$ python3 -q
>>> import numpy as np
>>> np.set_printoptions(precision=4, suppress=True, linewidth=200, floatmode="fixed")
>>> rnd = lambda a: np.round(a, 4) + 0
>>> M2 = np.array([[-4, -4], [1, -2], [-2, -4]])
>>> W2 = np.array([[1, 0, 3, 3], [1, 1, 2, 3]])
>>> J = M2 @ W2
>>> J
array([[ -8,  -4, -20, -24],
       [ -1,  -2,  -1,  -3],
       [ -6,  -4, -14, -18]])
>>> # looks like rank 2
>>> x0 = np.array([8, 7, 2, 6])
>>> J @ np.ones(4)
array([-56.0000,  -7.0000, -42.0000])
>>> (J * x0).sum(axis=1)
array([-276,  -42, -212])
>>> J @ x0
array([-276,  -42, -212])
>>> np.einsum("ij,j->i", J, x0)
array([-276,  -42, -212])
>>> np.sign((J @ x0).round(6))
array([-1, -1, -1])
>>> np.linalg.norm(J @ x0) <= np.linalg.norm(J, 2) * np.linalg.norm(x0) + 1e-9
np.True_
>>> J * x0
array([[ -64,  -28,  -40, -144],
       [  -8,  -14,   -2,  -18],
       [ -48,  -28,  -28, -108]])
>>> M2 = J / np.sqrt((J ** 2).mean(axis=1, keepdims=True))
>>> J - J.mean(axis=1, keepdims=True)
array([[  6.0000,  10.0000,  -6.0000, -10.0000],
       [  0.7500,  -0.2500,   0.7500,  -1.2500],
       [  4.5000,   6.5000,  -3.5000,  -7.5000]])
>>> np.linalg.matrix_rank(M2) == np.linalg.matrix_rank(J)
np.True_
>>> F = np.load("w.npy")
>>> F
array([[ 1.5200, -0.9185,  0.5570,  0.0508],
       [ 1.4000, -0.8000,  0.5000,  0.0000]])
>>> def softmax(z):
...     e = np.exp(z - z.max(axis=-1, keepdims=True))
...     return e / e.sum(axis=-1, keepdims=True)
... 
>>> rnd(softmax(F[0] + 2))
array([0.5885, 0.0514, 0.2247, 0.1354])
>>> rnd(softmax(F[0]))
array([0.5885, 0.0514, 0.2247, 0.1354])
>>> rnd(softmax(10 * F[0]))
array([0.9999, 0.0000, 0.0001, 0.0000])
>>> S = F @ F.T / np.sqrt(4)
>>> rnd(softmax(S)[0] @ F)
array([ 1.4649, -0.8641,  0.5308,  0.0275])
>>> rnd(softmax(S + np.triu(np.full(S.shape, -np.inf), 1)))
array([[1.0000, 0.0000],
       [0.5363, 0.4637]])
>>> M2 = np.array([[-2, -2, -2], [0, 2, 2]])
>>> W2 = np.kron(M2, F)
>>> W2.shape
(4, 12)
>>> rnd(np.linalg.norm(W2, 2)), rnd(np.linalg.norm(M2, 2) * np.linalg.norm(F, 2))
(np.float64(10.7341), np.float64(10.7341))
>>> W2
array([[-3.0400,  1.8370, -1.1140, -0.1016, -3.0400,  1.8370, -1.1140, -0.1016, -3.0400,  1.8370, -1.1140, -0.1016],
       [-2.8000,  1.6000, -1.0000, -0.0000, -2.8000,  1.6000, -1.0000, -0.0000, -2.8000,  1.6000, -1.0000, -0.0000],
       [ 0.0000, -0.0000,  0.0000,  0.0000,  3.0400, -1.8370,  1.1140,  0.1016,  3.0400, -1.8370,  1.1140,  0.1016],
       [ 0.0000, -0.0000,  0.0000,  0.0000,  2.8000, -1.6000,  1.0000,  0.0000,  2.8000, -1.6000,  1.0000,  0.0000]])
>>> np.linalg.matrix_rank(W2)
np.int64(4)
>>> left, s, vt = np.linalg.svd(F)
>>> rnd(s)
array([2.5129, 0.0451])
>>> np.argmax(s[:-1] / (s[1:] + 1e-6)) + 1
np.int64(1)
>>> M2 = left[:, :1] @ np.diag(s[:1]) @ vt[:1]
>>> np.linalg.matrix_rank(M2)
np.int64(1)
>>> rnd(np.linalg.norm(F - M2) / np.linalg.norm(F))
np.float64(0.0179)
>>> M2 = F / np.sqrt((F ** 2).mean(axis=1, keepdims=True))
>>> rnd(np.linalg.norm(M2, axis=1))
array([2.0000, 2.0000])
>>> rnd(F - F.mean(axis=1, keepdims=True))
array([[ 1.2177, -1.2208,  0.2547, -0.2515],
       [ 1.1250, -1.0750,  0.2250, -0.2750]])
>>> np.linalg.matrix_rank(F - F.mean(axis=1, keepdims=True))
np.int64(2)
>>> np.linalg.matrix_rank(M2) == np.linalg.matrix_rank(F)
np.True_
>>> rnd(M2[1])
array([ 1.6586, -0.9478,  0.5923,  0.0000])
>>> m1 = np.load("case1.npy")
>>> m1
array([[ 0.2040, -0.2040,  4.0680],
       [ 0.0605, -0.0605,  4.0202],
       [-1.6969,  1.6969,  3.4344],
       [-3.6119,  3.6119,  2.7960],
       [ 2.5306, -2.5306,  4.8435],
       [ 2.1887, -2.1887,  4.7296],
       [-6.2458,  6.2458,  1.9181],
       [ 2.3516, -2.3516,  4.7839],
       [ 0.4737, -0.4737,  4.1579],
       [-2.6745,  2.6745,  3.1085],
       [-4.2658,  4.2658,  2.5781],
       [ 5.9619, -5.9619,  5.9873],
       [-3.8583,  3.8583,  2.7139],
       [ 1.4501, -1.4501,  4.4834],
       [ 4.2517, -4.2517,  5.4172],
       [-0.0884,  0.0884,  3.9705]])
>>> r = np.linalg.matrix_rank(m1)
>>> r
np.int64(2)
>>> ns = np.linalg.svd(m1)[2][r:].T
>>> [int(np.linalg.matrix_rank(np.delete(m1, i, axis=0))) for i in range(16)]
[2, 2, 2, 2, 2, 2, 2, 2, 2, 2, 2, 2, 2, 2, 2, 2]
>>> rnd(m1 @ ns)
array([[0.0000],
       [0.0000],
       [0.0000],
       [0.0000],
       [0.0000],
       [0.0000],
       [0.0000],
       [0.0000],
       [0.0000],
       [0.0000],
       [0.0000],
       [0.0000],
       [0.0000],
       [0.0000],
       [0.0000],
       [0.0000]])
>>> np.allclose(m1 @ ns, 0)
True
>>> rnd(ns @ ns.T)
array([[0.5000, 0.5000, 0.0000],
       [0.5000, 0.5000, 0.0000],
       [0.0000, 0.0000, 0.0000]])
>>> [int(np.linalg.matrix_rank(m1[:, :j + 1])) for j in range(3)]
[1, 1, 2]
>>> rnd(ns[:, 0] / ns[np.abs(ns[:, 0]).round(6).argmax(), 0])
array([1.0000, 1.0000, 0.0000])
>>> M = np.load("block13.npy")
>>> M
array([[  6, -12,  -9,  -9],
       [  4,  -8,  -6,  -6],
       [  6, -12,  -9,  -9],
       [  2,  -4,  -3,  -3]])
>>> left, s, vt = np.linalg.svd(M)
>>> vecs = vt[:(s > 1e-8).sum()]
>>> rng = np.random.default_rng(23990)
>>> x0 = M[0] + -1 * M[3] + rng.integers(2) * np.eye(4)[1]
>>> x0
array([ 4.0000, -7.0000, -6.0000, -6.0000])
>>> rnd(vecs.T @ vecs)
array([[ 0.1053, -0.2105, -0.1579, -0.1579],
       [-0.2105,  0.4211,  0.3158,  0.3158],
       [-0.1579,  0.3158,  0.2368,  0.2368],
       [-0.1579,  0.3158,  0.2368,  0.2368]])
>>> rnd(np.linalg.norm(x0 - vecs.T @ vecs @ x0))
np.float64(0.7609)
>>> rnd(np.linalg.norm(M[1] - M[3]))
np.float64(6.1644)
>>> rnd(np.linalg.norm(M, 1)), rnd(np.linalg.norm(M, np.inf))
(np.float64(36.0), np.float64(36.0))
>>> rnd(np.linalg.norm(M, 2))
np.float64(29.5635)
>>> r = np.linalg.matrix_rank(M)
>>> r
np.int64(1)
>>> ns = np.linalg.svd(M)[2][r:].T
>>> rnd(M @ ns)
array([[0.0000, 0.0000, 0.0000],
       [0.0000, 0.0000, 0.0000],
       [0.0000, 0.0000, 0.0000],
       [0.0000, 0.0000, 0.0000]])
>>> [int(np.linalg.matrix_rank(np.delete(M, i, axis=0))) for i in range(4)]
[1, 1, 1, 1]
>>> np.allclose(M @ ns, 0)
True
>>> [int(np.linalg.matrix_rank(M[:i])) for i in range(1, len(M) + 1)]
[1, 1, 1, 1]
>>> r0, g = M[2], M[1]
>>> r0 @ r0
np.int64(342)
>>> r0 @ g
np.int64(228)
>>> pr = (r0 @ g) / (r0 @ r0) * r0
>>> np.linalg.matrix_rank(np.outer(r0, g))
np.int64(1)
>>> (g - pr) @ r0
np.float64(0.0)
>>> np.outer(r0, g)
array([[ 24, -48, -36, -36],
       [-48,  96,  72,  72],
       [-36,  72,  54,  54],
       [-36,  72,  54,  54]])
>>> rnd(M @ np.linalg.pinv(M) @ M)
array([[  6.0000, -12.0000,  -9.0000,  -9.0000],
       [  4.0000,  -8.0000,  -6.0000,  -6.0000],
       [  6.0000, -12.0000,  -9.0000,  -9.0000],
       [  2.0000,  -4.0000,  -3.0000,  -3.0000]])
>>> np.allclose(M[:-1].T @ np.linalg.lstsq(M[:-1].T, M[-1])[0], M[-1])
True
>>> rnd(np.trace(np.linalg.pinv(M) @ M))
np.float64(1.0)
>>> W0 = np.load("sample7.npy")
>>> W0
array([[ 2,  5,  0,  0],
       [ 0,  0,  0,  0],
       [ 0,  0,  0, -5]])
>>> # rows and columns are dependent
>>> np.linalg.cond(W0) > 100
np.True_
>>> rnd(np.linalg.norm(W0, 2) / np.linalg.norm(W0))
np.float64(0.7328)
>>> [round(float(x), 4) for x in np.linalg.svd(W0, compute_uv=False)[:3]]
[5.3852, 5.0, 0.0]
>>> left, s, vt = np.linalg.svd(W0)
>>> np.argmax(s[:-1] / (s[1:] + 1e-6)) + 1
np.int64(2)
>>> rnd(s)
array([5.3852, 5.0000, 0.0000])
>>> M2 = left[:, :2] @ np.diag(s[:2]) @ vt[:2]
>>> rnd(np.linalg.norm(W0 - M2) / np.linalg.norm(W0))
np.float64(0.0)
>>> rnd(M2)
array([[ 2.0000,  5.0000,  0.0000,  0.0000],
       [ 0.0000,  0.0000,  0.0000,  0.0000],
       [ 0.0000,  0.0000,  0.0000, -5.0000]])
>>> np.abs(np.diag(np.linalg.qr(M2)[1])) > 1e-9
array([ True, False, False])
>>> np.unique(M2.round(6), axis=0).shape
(3, 4)
>>> np.linalg.lstsq(M2[:-1].T, M2[-1])[2]
np.int32(1)
>>> rnd(M2 @ np.linalg.pinv(M2) @ M2)
array([[ 2.0000,  5.0000,  0.0000,  0.0000],
       [ 0.0000,  0.0000,  0.0000,  0.0000],
       [ 0.0000,  0.0000,  0.0000, -5.0000]])
>>> feats = np.loadtxt("m.csv", delimiter=",")
>>> feats
array([[1.0000, 1.0000, 1.0000, 1.0000],
       [2.0000, 2.0000, 2.0000, 2.0000],
       [1.0000, 1.0000, 1.0000, 1.0000],
       [2.0000, 2.0000, 2.0000, 2.0000]])
>>> x0 = np.array([0, 1, 5, 4])
>>> np.einsum("ij,j->i", feats, x0)
array([10.0000, 20.0000, 10.0000, 20.0000])
>>> feats @ np.ones(4)
array([4.0000, 8.0000, 4.0000, 8.0000])
>>> feats @ np.eye(4)[1]
array([1.0000, 2.0000, 1.0000, 2.0000])
>>> np.linalg.norm(feats @ x0) <= np.linalg.norm(feats, 2) * np.linalg.norm(x0) + 1e-9
np.True_
>>> feats @ (2 * x0)
array([20.0000, 40.0000, 20.0000, 40.0000])
>>> np.sign((feats @ x0).round(6))
array([1.0000, 1.0000, 1.0000, 1.0000])
>>> (feats @ x0).argmax()
np.int64(1)
>>> left, s, vt = np.linalg.svd(feats)
>>> vecs = vt[:(s > 1e-8).sum()]
>>> x0 = feats[1] + 3 * feats[3] + rng.integers(2) * np.eye(4)[1]
>>> x0
array([8.0000, 8.0000, 8.0000, 8.0000])
>>> rnd(vecs.T @ vecs)
array([[0.2500, 0.2500, 0.2500, 0.2500],
       [0.2500, 0.2500, 0.2500, 0.2500],
       [0.2500, 0.2500, 0.2500, 0.2500],
       [0.2500, 0.2500, 0.2500, 0.2500]])
>>> rnd(np.diag(vecs.T @ vecs))
array([0.2500, 0.2500, 0.2500, 0.2500])
>>> np.linalg.matrix_rank(np.vstack([feats, x0]))
np.int64(1)
>>> P = np.triu(np.array([[7, 5, -4, 6], [5, -1, 7, -5], [3, -4, 3, -8], [-4, -9, -5, -9]]), 1) + np.eye(4)
>>> M2 = P @ M @ np.linalg.inv(P)
>>> rnd(np.poly(M2))
array([ 1.0000, 14.0000,  0.0000,  0.0000,  0.0000])
>>> np.trace(M2), np.trace(M)
(np.float64(-14.0), np.int64(-14))
>>> rnd(np.linalg.det(M2))
np.float64(0.0)
>>> M2
array([[   14.0000,   -98.0000,   721.0000,  5173.0000],
       [   36.0000,  -252.0000,  1854.0000, 13302.0000],
       [  -10.0000,    70.0000,  -515.0000, -3695.0000],
       [    2.0000,   -14.0000,   103.0000,   739.0000]])
>>> np.linalg.matrix_rank(M2)
np.int64(1)
>>> M2 = feats / np.sqrt((feats ** 2).mean(axis=1, keepdims=True))
>>> feats - feats.mean(axis=1, keepdims=True)
array([[0.0000, 0.0000, 0.0000, 0.0000],
       [0.0000, 0.0000, 0.0000, 0.0000],
       [0.0000, 0.0000, 0.0000, 0.0000],
       [0.0000, 0.0000, 0.0000, 0.0000]])
>>> np.linalg.matrix_rank(M2) == np.linalg.matrix_rank(feats)
np.True_
>>> np.linalg.matrix_rank(feats - feats.mean(axis=1, keepdims=True))
np.int64(0)
>>> M2[1]
array([1.0000, 1.0000, 1.0000, 1.0000])
>>> E = np.load("out2.npy")
>>> E
array([[1.0000, 0.0000, 0.0000, 0.0000],
       [0.0000, 0.5000, 0.5000, 0.0000],
       [0.2000, 0.2000, 0.4000, 0.2000],
       [0.0000, 0.0000, 0.0000, 1.0000]])
>>> evals, vecs = np.linalg.eig(E)
>>> rnd(np.sort(np.linalg.eigvals(np.linalg.inv(E))))
array([1.0000, 1.0000, 1.2984, 7.7016])
>>> rnd(E @ vecs[:, 0] - evals[0] * vecs[:, 0])
array([0.0000, 0.0000, 0.0000, 0.0000])
>>> x0 = np.array([-4, -2, 2, 4])
>>> np.sign((E @ x0).round(6))
array([-1.0000,  0.0000,  1.0000,  1.0000])
>>> np.linalg.norm(E @ x0) <= np.linalg.norm(E, 2) * np.linalg.norm(x0) + 1e-9
np.True_
>>> E @ np.ones(4)
array([1.0000, 1.0000, 1.0000, 1.0000])
>>> rnd((E * x0).sum(axis=1))
array([-4.0000,  0.0000,  0.4000,  4.0000])
